$ python3 -q
>>> import numpy as np
>>> np.set_printoptions(precision=3, suppress=True, linewidth=120, floatmode="fixed")
>>> arr = np.load("mat.npy")
>>> arr
array([[ 1, -1,  1, -1, -1,  1, -1,  1],
       [ 1, -1, -1,  1,  1, -1, -1,  1],
       [ 1,  1,  1,  1, -1, -1, -1, -1]])
>>> T = np.stack([arr, -2 * arr, arr[::-1]])
>>> T.sum(axis=0)
array([[ 0,  2,  0,  2,  0, -2,  0, -2],
       [ 0,  0,  0,  0,  0,  0,  0,  0],
       [ 0, -2,  0, -2,  0,  2,  0,  2]])
>>> T.shape
(3, 3, 8)
>>> np.linalg.matrix_rank(T.reshape(3, -1))
np.int64(2)
>>> (T @ arr.T).shape
(3, 3, 3)
>>> np.einsum("bij,cij->bc", T, T)
array([[ 24, -48,   8],
       [-48,  96, -16],
       [  8, -16,  24]])
>>> m1 = np.loadtxt("layer7.csv", delimiter=",")
>>> m1
array([[ 0.000,  0.000,  0.000,  0.000,  0.000],
       [ 0.000,  1.000,  1.000,  0.000,  1.000],
       [ 0.000,  1.000,  0.000,  0.000,  0.000],
       [ 0.000, -1.000,  2.000, -2.000,  0.000],
       [ 0.000,  0.000,  0.000, -1.000,  0.000],
       [ 3.000,  0.000, -2.000,  0.000,  0.000]])
>>> hat = m1 @ np.linalg.solve(m1.T @ m1, m1.T)
>>> round(np.trace(hat), 3)
np.float64(5.0)
>>> np.diag(hat)
array([0.000, 1.000, 1.000, 1.000, 1.000, 1.000])
>>> x = np.array([-3, -1, -3, -3, -3])
>>> m1 * x
array([[-0.000, -0.000, -0.000, -0.000, -0.000],
       [-0.000, -1.000, -3.000, -0.000, -3.000],
       [-0.000, -1.000, -0.000, -0.000, -0.000],
       [-0.000,  1.000, -6.000,  6.000, -0.000],
       [-0.000, -0.000, -0.000,  3.000, -0.000],
       [-9.000, -0.000,  6.000, -0.000, -0.000]])
>>> np.linalg.norm(m1 @ x) <= np.linalg.norm(m1, 2) * np.linalg.norm(x) + 1e-9
np.True_
>>> np.sign((m1 @ x).round(6))
array([ 0.000, -1.000, -1.000,  1.000,  1.000, -1.000])
>>> m1 @ (2 * x)
array([  0.000, -14.000,  -2.000,   2.000,   6.000,  -6.000])
>>> m1 @ x
array([ 0.000, -7.000, -1.000,  1.000,  3.000, -3.000])
>>> x = np.array([0, 0, 0, 1, 0])
>>> y = m1 @ x
>>> coef, lr = np.zeros(5), 1 / np.linalg.norm(m1, 2) ** 2
>>> for i in range(12):
...     coef -= lr * m1.T @ (m1 @ coef - y)
...     if i % 2 == 0: print(i, round(np.linalg.norm(m1 @ coef - y), 3))
... 
0 1.144
2 0.558
4 0.432
6 0.387
8 0.353
10 0.324
>>> coef
array([-0.163,  0.129, -0.232,  0.729,  0.050])
>>> E = np.load("w.npy")
>>> E
array([[  9.040,   0.008,   3.020,  -6.070,   0.041,   5.043,   2.938],
       [  9.996,  -8.041,   7.947, -10.061,  -1.974,  -0.020,   3.972],
       [-13.167,  -4.068,  -1.910,   7.086,  -1.000,  -9.993,  -3.898],
       [  2.003, -16.087,  10.045,  -7.962,  -4.072, -10.040,   1.948],
       [ 17.977,   0.018,   5.988, -11.994,   0.028,  10.045,   6.137],
       [  6.050, -12.006,   9.011,  -8.999,  -3.032,  -5.104,   3.047],
       [ -5.985,  11.937,  -9.028,   8.960,   2.973,   4.976,  -2.990],
       [ -9.971,   7.986,  -8.050,  10.028,   2.103,   0.032,  -3.952]])
>>> x = np.array([1, 3, 0, 3, -3, 1, -1])
>>> y = E @ x
>>> np.round(np.linalg.solve(E.T @ E, E.T @ y), 3) + 0
array([ 1.000,  3.000,  0.000,  3.000, -3.000,  1.000, -1.000])
>>> try:
...     np.linalg.solve(E, y)
... except np.linalg.LinAlgError as e:
...     print(e)
... 
Last 2 dimensions of the array must be square
>>> rng = np.random.default_rng(28799)
>>> y = y + 0.05 * rng.normal(size=8)
>>> y
array([ -7.120, -42.360,  -7.249, -69.848, -14.064, -55.998,  55.751,  41.770])
>>> coef, *_ = np.linalg.lstsq(E, y)
>>> coef.round()
array([ 1.000,  2.000, -0.000,  4.000, -3.000,  1.000, -1.000])
>>> np.round(E.T @ (y - E @ coef), 3) + 0
array([0.000, 0.000, 0.000, 0.000, 0.000, 0.000, 0.000])
>>> B = E + rng.integers(-2, 3, (8, 2)) @ rng.integers(-2, 3, (2, 7))
>>> B
array([[  8.040,  -1.992,   5.020,  -6.070,  -1.959,   7.043,   4.938],
       [ 13.996,  -6.041,   7.947,  -6.061,  -5.974,  -4.020,  -0.028],
       [-17.167,  -9.068,   2.090,   5.086,  -3.000,  -3.993,   2.102],
       [  4.003, -18.087,  14.045,  -3.962, -12.072, -10.040,   1.948],
       [ 14.977,  -2.982,   7.988, -13.994,   0.028,  14.045,  10.137],
       [  0.050, -18.006,  13.011, -12.999,  -3.032,   2.896,  11.047],
       [ -7.985,   7.937,  -5.028,   8.960,  -1.027,   8.976,   1.010],
       [-11.971,   6.986,  -8.050,   8.028,   4.103,   2.032,  -1.952]])
>>> B - E
array([[-1.000, -2.000,  2.000,  0.000, -2.000,  2.000,  2.000],
       [ 4.000,  2.000,  0.000,  4.000, -4.000, -4.000, -4.000],
       [-4.000, -5.000,  4.000, -2.000, -2.000,  6.000,  6.000],
       [ 2.000, -2.000,  4.000,  4.000, -8.000,  0.000,  0.000],
       [-3.000, -3.000,  2.000, -2.000,  0.000,  4.000,  4.000],
       [-6.000, -6.000,  4.000, -4.000,  0.000,  8.000,  8.000],
       [-2.000, -4.000,  4.000,  0.000, -4.000,  4.000,  4.000],
       [-2.000, -1.000,  0.000, -2.000,  2.000,  2.000,  2.000]])
>>> np.round(np.linalg.svd(B - E, compute_uv=False), 3) + 0
array([23.826, 13.166,  0.000,  0.000,  0.000,  0.000,  0.000])
>>> B = np.array([[0, 8, -8],
...     [-2, -8, 9],
...     [3, -6, 9],
...     [2, 7, 8],
...     [0, -7, 8],
...     [8, -9, -4],
...     [9, 6, -2]])
>>> B @ E
Traceback (most recent call last):
  File "<python-input-43>", line 1, in <module>
    B @ E
    ~~^~~
ValueError: matmul: Input operand 1 has a mismatch in its core dimension 0, with gufunc signature (n?,k),(k,m?)->(n?,m?) (size 8 is different from 3)
>>> np.einsum("ij->j", E)
array([ 15.943, -20.253,  17.023, -19.012,  -4.933,  -5.061,   7.202])
>>> np.einsum("ij,ij->i", E, E)
array([161.752, 348.630, 359.832, 548.277, 641.451, 387.455, 382.638, 348.602])
>>> hat = E @ np.linalg.solve(E.T @ E, E.T)
>>> np.diag(hat)
array([0.598, 0.982, 0.933, 0.988, 1.000, 0.819, 0.680, 1.000])
>>> hat @ E[:, 0]
array([  9.040,   9.996, -13.167,   2.003,  17.977,   6.050,  -5.985,  -9.971])
>>> round(float(np.trace(hat)), 3)
7.0
>>> J = np.loadtxt("a.csv", delimiter=",")
>>> J
array([[ 12.000,   6.000,  -4.000,  -2.000],
       [  6.000,  12.000,  -2.000,  -4.000],
       [-10.000,  -5.000,   6.000,   3.000],
       [ -5.000, -10.000,   3.000,   6.000]])
>>> B = J[0, 0] * J[1:] - np.outer(J[1:, 0], J[0])
>>> B
array([[  0.000, 108.000,   0.000, -36.000],
       [  0.000,   0.000,  32.000,  16.000],
       [  0.000, -90.000,  16.000,  62.000]])
>>> J[:, 0] / J[0, 0]
array([ 1.000,  0.500, -0.833, -0.417])
>>> np.linalg.matrix_rank(J)
np.int64(4)
>>> J.shape
(4, 4)
>>> J.mean(axis=0)
array([0.750, 0.750, 0.750, 0.750])
>>> np.diff(J, axis=0)
array([[ -6.000,   6.000,   2.000,  -2.000],
       [-16.000, -17.000,   8.000,   7.000],
       [  5.000,  -5.000,  -3.000,   3.000]])
>>> B = np.linalg.inv(J)
>>> (np.abs(B) > 1e-9).astype(int)
array([[1, 1, 1, 1],
       [1, 1, 1, 1],
       [1, 1, 1, 1],
       [1, 1, 1, 1]])
>>> np.linalg.inv(B)
array([[ 12.000,   6.000,  -4.000,  -2.000],
       [  6.000,  12.000,  -2.000,  -4.000],
       [-10.000,  -5.000,   6.000,   3.000],
       [ -5.000, -10.000,   3.000,   6.000]])
>>> np.linalg.eigvals(J)
array([24.000,  8.000,  3.000,  1.000])
>>> round(float(np.linalg.det(J.T)), 3)
576.0
>>> np.einsum("ij,ji->", J, J)
np.float64(650.0)
>>> np.poly(J)
array([   1.000,  -36.000,  323.000, -864.000,  576.000])
>>> round(np.linalg.eigvals(J).sum().real, 3)
np.float64(36.0)
>>> round(float(np.linalg.det(2 * J)), 3), round(float(np.linalg.det(J)), 3)
(9216.0, 576.0)
>>> U, sigma = np.linalg.svd(J)
Traceback (most recent call last):
  File "<python-input-68>", line 1, in <module>
    U, sigma = np.linalg.svd(J)
    ^^^^^^^^
ValueError: too many values to unpack (expected 2)
>>> U, sigma, VT = np.linalg.svd(J, full_matrices=False)
>>> np.cumsum(sigma ** 2) / np.sum(sigma ** 2)
array([0.889, 0.988, 0.999, 1.000])
>>> round(float(np.sqrt((sigma ** 2).sum())), 3), np.round(np.linalg.norm(J), 3)
(27.203, np.float64(27.203))
>>> np.abs(VT[0])
array([0.645, 0.645, 0.290, 0.290])
>>> np.round(VT @ VT.T, 3) + 0
array([[1.000, 0.000, 0.000, 0.000],
       [0.000, 1.000, 0.000, 0.000],
       [0.000, 0.000, 1.000, 0.000],
       [0.000, 0.000, 0.000, 1.000]])
>>> sigma / sigma[0]
array([1.000, 0.333, 0.109, 0.036])
>>> U.shape, sigma.shape, VT.shape
((4, 4), (4,), (4, 4))
>>> A = np.load("m.npy")
>>> A
array([[-3.000, -1.000,  0.000, -1.000],
       [-4.000, -3.000,  0.000, -4.000],
       [ 0.000, -1.000, -1.000,  1.000],
       [ 4.000,  1.000,  0.000,  2.000]])
>>> B = A / np.sqrt((A ** 2).mean(axis=1, keepdims=True))
>>> A - A.mean(axis=1, keepdims=True)
array([[-1.750,  0.250,  1.250,  0.250],
       [-1.250, -0.250,  2.750, -1.250],
       [ 0.250, -0.750, -0.750,  1.250],
       [ 2.250, -0.750, -1.750,  0.250]])
>>> np.linalg.matrix_rank(B) == np.linalg.matrix_rank(A)
np.True_
>>> B[2]
array([ 0.000, -1.155, -1.155,  1.155])
